$ python3 -q
>>> import numpy as np
>>> np.set_printoptions(precision=2, suppress=True, linewidth=100, legacy="1.25")
>>> W0 = np.loadtxt("test8.csv", delimiter=",")
>>> W0
array([[-0.14, -0.13,  1.22],
       [-0.16,  0.74,  1.15],
       [ 0.13,  0.92,  0.05],
       [ 0.43,  2.7 ,  0.77],
       [ 0.24, -2.31, -3.02],
       [ 0.04, -5.88, -3.42],
       [ 0.31,  1.78, -0.44],
       [ 0.05, -7.46, -5.44],
       [ 0.05,  5.07,  3.59],
       [-0.01,  7.63,  5.34],
       [ 0.49,  0.95, -1.37],
       [ 0.07, -7.56, -5.47],
       [ 0.03,  4.91,  3.27],
       [-0.04, -5.8 , -3.44],
       [ 0.01, -5.67, -4.65],
       [-0.1 , -0.79,  0.11],
       [-0.22, -1.05,  0.15],
       [ 0.32,  0.08, -1.11],
       [-0.05, -1.87, -0.82],
       [ 0.19,  3.45,  1.65],
       [-0.19, -1.75, -0.88],
       [ 0.61,  2.73, -0.55],
       [ 0.26,  2.56,  0.52],
       [ 0.13, -1.52, -1.97]])
>>> vec = np.array([9, 2, 0])
>>> rhs = W0 @ vec
>>> np.round(np.linalg.pinv(W0) @ W0, 2) + 0
array([[1., 0., 0.],
       [0., 1., 0.],
       [0., 0., 1.]])
>>> np.round(np.linalg.lstsq(W0, rhs)[0], 2) + 0
array([9., 2., 0.])
>>> rng = np.random.default_rng(136528)
>>> rhs = rhs + 0.1 * rng.normal(size=24)
>>> rhs
array([ -1.63,   0.01,   2.96,   9.37,  -2.42, -11.42,   6.4 , -14.71,  10.62,  15.05,   6.22,
       -14.56,  10.13, -11.77, -11.24,  -2.66,  -4.08,   3.13,  -4.26,   8.57,  -5.26,  10.99,
         7.57,  -1.9 ])
>>> beta, *_ = np.linalg.lstsq(W0, rhs)
>>> beta.round()
array([ 9.,  2., -0.])
>>> print([round(float(np.linalg.norm(np.linalg.solve(W0.T @ W0 + lam * np.eye(3), W0.T @ rhs))), 2) for lam in (0, 1, 10, 100)])
[9.29, 3.81, 2.76, 1.53]
>>> round(np.linalg.norm(rhs - W0 @ beta), 2)
0.45
>>> beta.round(2) + 0
array([9.07, 2.  , 0.  ])
